$ python -q
>>> import numpy as np
>>> np.set_printoptions(precision=2, suppress=True, linewidth=100, legacy="1.25")
>>> rng = np.random.default_rng(310009)
>>> E = rng.normal(size=(17, 4))
>>> E = 20 * E / np.linalg.norm(E, axis=1, keepdims=True)
>>> E
array([[  9.11,   2.88,  -1.02,  17.54],
       [  0.36,  -7.32,   1.18,  18.57],
       [  7.71,   0.36,  15.67,   9.75],
       [  0.65, -13.39,  14.68,   2.16],
       [  1.11, -13.76,   3.09,  14.14],
       [ -6.73,  14.99,   5.46, -10.01],
       [ 10.72,   7.8 , -14.37,  -4.2 ],
       [ 11.44,  10.22,   2.65, -12.55],
       [  6.  ,  10.99,  14.39,  -6.02],
       [-13.79,   9.43, -10.55,   3.12],
       [-15.65,   7.88,   7.74,  -5.74],
       [-11.  ,  -6.51,  -6.32, -14.02],
       [-15.42,  -5.66, -11.16,  -2.37],
       [  1.68,  -6.62,  10.22, -15.77],
       [ 11.13,  12.77,  -5.2 ,   9.28],
       [ -5.2 ,   4.9 ,   7.73,  17.01],
       [ 18.77,   0.42,   3.15,   6.12]])
>>> u, v = E[13], E[1]
>>> np.round(u @ v, 2)
-231.77
>>> p = (u @ v) / (u @ u) * u
>>> np.round(np.linalg.norm(u + v) ** 2 + np.linalg.norm(u - v) ** 2, 2)
1600.0
>>> v - p
array([  1.33, -11.16,   7.11,   9.43])
>>> round((v - p) @ u, 2)
-0.0
>>> Ac = E - E.mean(axis=0)
>>> evecs = np.linalg.svd(Ac)[2][:3]
>>> Y = Ac - Ac @ evecs.T @ evecs
>>> (Ac @ evecs.T).std(axis=0)
array([12.08, 10.14,  9.3 ])
>>> np.round(np.linalg.norm(Y) / np.linalg.norm(Ac), 2)
0.37
>>> Y.std(axis=0)
array([3.37, 4.81, 3.74, 2.39])
>>> gram = np.cov(E, rowvar=False)
>>> np.median(E, axis=0)
array([1.11, 2.88, 3.09, 2.16])
>>> gram
array([[110.28,  10.52,  16.92,  26.56],
       [ 10.52,  84.2 , -11.48, -20.72],
       [ 16.92, -11.48,  86.14,   2.34],
       [ 26.56, -20.72,   2.34, 132.97]])
>>> np.polyfit(E[:, 1], E[:, 3], 1)
array([-0.25,  2.01])
>>> round(np.corrcoef(E[:, 1], E[:, 3])[0, 1], 2)
-0.2
>>> np.argsort(-E.std(axis=0).round(6), kind="stable")
array([3, 0, 2, 1])
>>> mat = np.array([[0, 0, 2], [0, 0, 2], [0, 0, 0]])
>>> (mat - mat.T) / 2
array([[ 0.,  0.,  1.],
       [ 0.,  0.,  1.],
       [-1., -1.,  0.]])
>>> round(np.linalg.det(mat), 2)
0.0
>>> (mat + mat.T) / 2
array([[0., 0., 1.],
       [0., 0., 1.],
       [1., 1., 0.]])
>>> np.sort(np.abs(np.linalg.eigvals(mat)))
array([0., 0., 0.])
>>> mat @ mat
array([[0, 0, 0],
       [0, 0, 0],
       [0, 0, 0]])
>>> np.sort(np.linalg.eigvals(mat))
array([0., 0., 0.])
>>> np.prod(np.diag(mat)), round(float(np.linalg.det(mat)), 2)
(0, 0.0)
>>> mat[:, 2] @ mat[:, 0]
0
>>> np.linalg.matrix_rank(mat, rtol=0.1)
1
>>> round(np.linalg.norm(mat, 2) / np.linalg.norm(mat), 2)
1.0
>>> np.linalg.cond(mat) > 100
True
>>> X = np.load("m.npy")
>>> X
array([[-8, -7, -8, -7],
       [-7, -7, -7, -7],
       [-8, -7, -8, -7],
       [-7, -7, -7, -7]])
>>> # row 2 repeats row 0
>>> T = np.stack([X, -2 * X, X[::-1]])
>>> T.shape
(3, 4, 4)
>>> T.sum(axis=0)
array([[ 1,  0,  1,  0],
       [-1,  0, -1,  0],
       [ 1,  0,  1,  0],
       [-1,  0, -1,  0]])
>>> (T @ X.T).shape
(3, 4, 4)
>>> rk = np.linalg.matrix_rank(X)
>>> rk
2
>>> ns = np.linalg.svd(X)[2][rk:].T
>>> np.allclose(X @ ns, 0)
True
>>> d = np.linalg.norm(E[:, None] - E[None], axis=-1)
>>> d.mean(axis=1).argmax()
11
>>> d.shape
(17, 17)
>>> evals, evecs = np.linalg.eigh(X)
>>> vec = np.array([1, 2, -2, 1])
>>> evecs * np.abs(evals) @ evecs.T
array([[8., 7., 8., 7.],
       [7., 7., 7., 7.],
       [8., 7., 8., 7.],
       [7., 7., 7., 7.]])
>>> vec @ X @ vec
-29
>>> np.round(evecs * np.maximum(evals, 0) @ evecs.T, 2) + 0
array([[0., 0., 0., 0.],
       [0., 0., 0., 0.],
       [0., 0., 0., 0.],
       [0., 0., 0., 0.]])
>>> np.abs(X).sum(axis=1).max(), round(float(np.abs(evals).max()), 2)
(30, 29.04)
>>> np.round(np.linalg.eigvalsh(X[1:, 1:]), 2) + 0
array([-21.34,  -0.66,   0.  ])
>>> J = np.load("w.npy")
>>> J
array([[ 61,   0,   2],
       [  2, -38,   3],
       [  3,   2,  60]])
>>> P = np.triu(np.array([[0, 1, 2], [0, 0, 0], [1, 0, -3]]), 1) + np.eye(3)
>>> Y = P @ J @ np.linalg.inv(P)
>>> P @ J - J @ P
array([[  8., -95.,   1.],
       [  0.,  -2.,  -4.],
       [  0.,  -3.,  -6.]])
>>> vec = np.array([1, 2, -3])
>>> y = J @ vec
>>> c, lr = np.zeros(3), 1 / np.linalg.norm(J, 2) ** 2
>>> for i in range(5):
...     c -= lr * J.T @ (J @ c - y)
...     if i % 1 == 0: print(i, round(np.linalg.norm(J @ c - y), 2))
... 
0 56.35
1 31.99
2 20.23
3 12.89
4 8.22
>>> c
array([ 0.99,  1.78, -3.  ])
>>> round(float(np.linalg.cond(J)), 2)
1.66
>>> evals, evecs = np.linalg.eig(J)
>>> np.sort(np.linalg.eigvals(J @ J))
array([1448.59, 3366.4 , 3974.01])
>>> evals
array([ 63.04,  58.02, -38.06])
>>> np.sort(np.linalg.eigvals(np.linalg.inv(J)))
array([-0.03,  0.02,  0.02])
>>> Y = np.array([[0, 2, 0], [1, 1, 0], [0, 1, 2]])
>>> np.einsum("ik,kj->ji", J, Y)
array([[  0, -38,   2],
       [124, -31,  68],
       [  4,   6, 120]])
>>> np.vstack([J, Y.T]).shape
(6, 3)
>>> np.einsum("ij,ij->i", J, J)
array([3725, 1457, 3613])
>>> J @ Y
array([[  0, 124,   4],
       [-38, -31,   6],
       [  2,  68, 120]])
>>> Y.T @ J.T
array([[  0, -38,   2],
       [124, -31,  68],
       [  4,   6, 120]])
>>> np.linalg.matrix_rank(J @ Y)
3
>>> vec = np.array([1, 2, 0])
>>> np.sign((J @ vec).round(6))
array([ 1, -1,  1])
>>> A = np.load("out1.npy")
>>> A
array([[ 0,  0,  0,  0],
       [ 0,  0,  0,  0],
       [ 8,  6,  9, -8],
       [-1,  0,  5, -9],
       [ 6,  4, -1, -3],
       [ 7,  4, -6,  6],
       [ 8,  6,  9, -8],
       [ 7,  4, -6,  6],
       [ 6, -6, -4,  8],
       [-1,  0,  5, -9],
       [ 0,  0,  0,  0],
       [ 6, -6, -4,  8]])
>>> np.round(np.linalg.norm(A[9], 1), 2), round(np.linalg.norm(A[9], np.inf), 2)
(15.0, 9.0)
>>> np.linalg.norm(A, axis=1).argmax()
2
>>> np.linalg.norm(A, axis=1)
array([ 0.  ,  0.  , 15.65, 10.34,  7.87, 11.7 , 15.65, 11.7 , 12.33, 10.34,  0.  , 12.33])
>>> np.round(np.linalg.norm(A) ** 2 / np.linalg.norm(A, 2) ** 2, 2)
1.6
>>> np.linalg.norm(A, axis=0)
array([18.33, 13.86, 17.8 , 22.34])
>>> basis = A[[10, 3]].astype(float)
>>> for _ in range(4):
...     z = np.linalg.norm(A[:, None] - basis, axis=-1).argmin(axis=1)
...     basis = np.array([A[z == j].mean(axis=0) for j in range(2)])
... 
>>> z
array([0, 0, 1, 1, 0, 0, 1, 0, 0, 1, 0, 0])
>>> basis[1] - basis[0]
array([ -0.5 ,   3.  ,   9.62, -11.62])
>>> basis
array([[ 4.  ,  0.  , -2.62,  3.12],
       [ 3.5 ,  3.  ,  7.  , -8.5 ]])
>>> evals, evecs = np.linalg.eigh(X)
>>> np.linalg.eigvalsh(X + 5 * np.eye(4))
array([-24.04,   4.04,   5.  ,   5.  ])
>>> np.round(evecs.T @ X @ evecs, 2) + 0
array([[-29.04,   0.  ,   0.  ,   0.  ],
       [  0.  ,  -0.96,   0.  ,   0.  ],
       [  0.  ,   0.  ,   0.  ,   0.  ],
       [  0.  ,   0.  ,   0.  ,   0.  ]])
>>> evals.round(2) + 0
array([-29.04,  -0.96,   0.  ,   0.  ])
>>> evecs @ np.diag(evals) @ evecs.T
array([[-8., -7., -8., -7.],
       [-7., -7., -7., -7.],
       [-8., -7., -8., -7.],
       [-7., -7., -7., -7.]])
>>> (evals > 1e-8).sum(), (evals < -1e-8).sum()
(0, 2)
>>> np.round(np.linalg.eigvalsh(X @ X), 2) + 0
array([  0.  ,   0.  ,   0.93, 843.07])
>>> np.round(evecs.T @ evecs, 2) + 0
array([[1., 0., 0., 0.],
       [0., 1., 0., 0.],
       [0., 0., 1., 0.],
       [0., 0., 0., 1.]])
>>> F = np.load("dump.npy")
>>> F
array([[-0.08, -5.46,  4.59],
       [-0.71, -4.51,  5.09],
       [ 0.71, -5.23,  4.83],
       [-0.33, -5.28,  5.28],
       [-0.04, -4.67,  5.36],
       [ 0.1 , -4.86,  5.25],
       [ 4.9 , -3.78, -0.44],
       [ 4.84, -4.33, -0.02],
       [ 4.92, -4.24,  0.38],
       [ 4.78, -4.26,  0.46],
       [ 5.06, -3.98, -0.21],
       [ 4.94, -4.  , -0.33]])
>>> vec = np.array([2, 1, 3])
>>> y = F @ vec
>>> np.linalg.solve(F.T @ F, F.T @ y)
array([2., 1., 3.])
>>> np.linalg.lstsq(F, y)[0]
array([2., 1., 3.])
>>> try:
...     np.linalg.solve(F, y)
... except np.linalg.LinAlgError as e:
...     print("failed:", e)
... 
failed: Last 2 dimensions of the array must be square
>>> y = y + 0.05 * rng.normal(size=12)
>>> y
array([ 8.26,  9.33, 10.6 ,  9.95, 11.4 , 11.09,  4.7 ,  5.19,  6.75,  6.74,  5.48,  4.85])
>>> c, *_ = np.linalg.lstsq(F, y)
>>> c
array([1.98, 0.98, 2.98])
>>> round(np.linalg.norm(y - F @ c), 2)
0.18
>>> np.round(F.T @ (y - F @ c), 2) + 0
array([0., 0., 0.])
>>> q, evecs = np.linalg.qr(F[:, :1])[0], np.linalg.qr(F[:, 1:])[0]
>>> s = np.linalg.svd(q.T @ evecs, compute_uv=False)
>>> np.degrees(np.arccos(s.clip(0, 1)))
array([7.73])
>>> np.round(np.linalg.norm(q @ q.T - evecs @ evecs.T, 2), 2)
1.0
>>> s
array([0.99])
>>> basis = F[[6, 10]].astype(float)
>>> for _ in range(6):
...     z = np.linalg.norm(F[:, None] - basis, axis=-1).argmin(axis=1)
...     basis = np.array([F[z == j].mean(axis=0) for j in range(2)])
... 
>>> z
array([1, 1, 1, 1, 1, 1, 0, 0, 0, 0, 0, 0])
>>> basis[1] - basis[0]
array([-4.97, -0.9 ,  5.09])
>>> np.bincount(z)
array([6, 6])
>>> basis
array([[ 4.91, -4.1 , -0.03],
       [-0.06, -5.  ,  5.07]])
>>> Uu, s, Vh = np.linalg.svd(F)
>>> s
array([19.99, 12.33,  0.84])
>>> np.argmax(s[:-1] / (s[1:] + 1e-6)) + 1
2
>>> Y = Uu[:, :2] @ np.diag(s[:2]) @ Vh[:2]
>>> round(float(np.linalg.norm(F - Y) / np.linalg.norm(F)), 2)
0.04
>>> round(np.linalg.norm(F - Y, 2), 2), round(float(s[2]), 2)
(0.84, 0.84)
>>> K = np.load("case18.npy")
>>> K
array([[-10.74,   0.83, -10.27,   5.76],
       [  9.13,  -1.42,   8.57,  -5.73],
       [ -4.85,  -0.78,  -6.89,   1.  ],
       [ 10.51,  -1.32,   8.59,  -6.45],
       [ -2.75,   1.07,  -1.22,   2.56],
       [ -5.97,   0.86,  -4.38,   3.98],
       [ -1.92,   0.25,  -1.64,   0.84],
       [  3.07,  -1.33,   2.4 ,  -3.59],
       [  0.8 ,   0.56,   1.77,   0.66],
       [ 11.58,  -2.71,   8.35,  -8.78],
       [ -6.01,   3.02,  -1.78,   7.3 ],
       [ 12.01,  -2.19,   8.19,  -8.56],
       [  5.24,  -0.75,   3.81,  -3.46],
       [  9.11,  -2.98,   5.6 ,  -8.52],
       [ -0.01,  -1.06,  -1.76,  -1.58],
       [  9.07,  -1.34,   7.51,  -5.81],
       [ -2.08,   0.82,  -1.45,   2.06],
       [ -0.62,  -0.39,  -0.28,  -0.38],
       [ 15.85,  -1.5 ,  13.2 ,  -8.72],
       [ -7.59,   1.66,  -5.38,   5.67],
       [  7.45,  -1.05,   6.5 ,  -4.84],
       [-13.68,   3.51,  -8.4 ,  11.38]])
>>> vec = np.array([-4, -2, -1, 0])
>>> np.sign((K @ vec).round(6))
array([ 1., -1.,  1., -1.,  1.,  1.,  1., -1., -1., -1.,  1., -1., -1., -1.,  1., -1.,  1.,  1.,
       -1.,  1., -1.,  1.])
>>> np.linalg.norm(K @ vec) <= np.linalg.norm(K, 2) * np.linalg.norm(vec) + 1e-9
True
>>> q, Rm = np.linalg.qr(K)
>>> np.round(abs(Rm[0, 0]), 2), round(float(np.linalg.norm(K[:, 0])), 2)
(38.12, 38.12)
>>> q @ Rm
array([[-10.74,   0.83, -10.27,   5.76],
       [  9.13,  -1.42,   8.57,  -5.73],
       [ -4.85,  -0.78,  -6.89,   1.  ],
       [ 10.51,  -1.32,   8.59,  -6.45],
       [ -2.75,   1.07,  -1.22,   2.56],
       [ -5.97,   0.86,  -4.38,   3.98],
       [ -1.92,   0.25,  -1.64,   0.84],
       [  3.07,  -1.33,   2.4 ,  -3.59],
       [  0.8 ,   0.56,   1.77,   0.66],
       [ 11.58,  -2.71,   8.35,  -8.78],
       [ -6.01,   3.02,  -1.78,   7.3 ],
       [ 12.01,  -2.19,   8.19,  -8.56],
       [  5.24,  -0.75,   3.81,  -3.46],
       [  9.11,  -2.98,   5.6 ,  -8.52],
       [ -0.01,  -1.06,  -1.76,  -1.58],
       [  9.07,  -1.34,   7.51,  -5.81],
       [ -2.08,   0.82,  -1.45,   2.06],
       [ -0.62,  -0.39,  -0.28,  -0.38],
       [ 15.85,  -1.5 ,  13.2 ,  -8.72],
       [ -7.59,   1.66,  -5.38,   5.67],
       [  7.45,  -1.05,   6.5 ,  -4.84],
       [-13.68,   3.51,  -8.4 ,  11.38]])
>>> q.shape, Rm.shape
((22, 4), (4, 4))
>>> z = K[:, 0] > np.median(K[:, 0])
>>> u = K[z].mean(axis=0) - K[~z].mean(axis=0)
>>> u
array([13.64, -2.35, 10.72, -9.31])
>>> ((K - K.mean(axis=0)) @ u > 0).astype(int)
array([0, 1, 0, 1, 0, 0, 0, 1, 0, 1, 0, 1, 1, 1, 0, 1, 0, 0, 1, 0, 1, 0])
>>> P = K @ np.linalg.solve(K.T @ K, K.T)
>>> np.allclose(P @ P, P)
True
>>> round(float(np.trace(P)), 2)
4.0
>>> np.round(np.linalg.eigvalsh(P), 2) + 0
array([0., 0., 0., 0., 0., 0., 0., 0., 0., 0., 0., 0., 0., 0., 0., 0., 0., 0., 1., 1., 1., 1.])
>>> Ac = (K - K.mean(axis=0)) / K.std(axis=0)
>>> np.argwhere(np.abs(Ac) > 2)
array([[21,  1],
       [21,  3]])
>>> c = np.linalg.lstsq(np.delete(Ac, 1, axis=1), Ac[:, 1])[0]
>>> np.abs(c).argmax()
2
>>> m1 = np.abs(np.array([[3, 1, 7, 2], [5, 4, 2, 1], [7, 4, 8, 0], [4, 7, 8, 5]])) + np.eye(4)
>>> m1 = m1 / m1.sum(axis=1, keepdims=True)
>>> m1
array([[0.29, 0.07, 0.5 , 0.14],
       [0.38, 0.38, 0.15, 0.08],
       [0.35, 0.2 , 0.45, 0.  ],
       [0.16, 0.28, 0.32, 0.24]])
>>> vec = np.array([2, 0, -1, 1])
>>> y = m1 @ vec
>>> c, lr = np.zeros(4), 1 / np.linalg.norm(m1, 2) ** 2
>>> for i in range(30):
...     c -= lr * m1.T @ (m1 @ c - y)
...     if i % 10 == 0: print(i, round(np.linalg.norm(m1 @ c - y), 2))
... 
0 0.39
10 0.18
20 0.14
>>> c
array([ 0.89,  0.89, -0.37,  0.08])
>>> round(float(np.trace(m1)), 2)
1.36
>>> np.linalg.matrix_power(m1, 3)
array([[0.32, 0.2 , 0.4 , 0.08],
       [0.32, 0.21, 0.39, 0.09],
       [0.32, 0.2 , 0.4 , 0.08],
       [0.32, 0.22, 0.38, 0.09]])
>>> m1 @ m1
array([[0.31, 0.19, 0.42, 0.08],
       [0.32, 0.23, 0.35, 0.1 ],
       [0.33, 0.19, 0.41, 0.07],
       [0.3 , 0.25, 0.34, 0.1 ]])
>>> (m1 - m1.T) / 2
array([[ 0.  , -0.16,  0.08, -0.01],
       [ 0.16,  0.  , -0.02, -0.1 ],
       [-0.08,  0.02,  0.  , -0.16],
       [ 0.01,  0.1 ,  0.16,  0.  ]])
>>> (m1 + m1.T) / 2
array([[0.29, 0.23, 0.42, 0.15],
       [0.23, 0.38, 0.18, 0.18],
       [0.42, 0.18, 0.45, 0.16],
       [0.15, 0.18, 0.16, 0.24]])
>>> np.round(np.abs(np.linalg.eigvals(m1)).max(), 2)
1.0
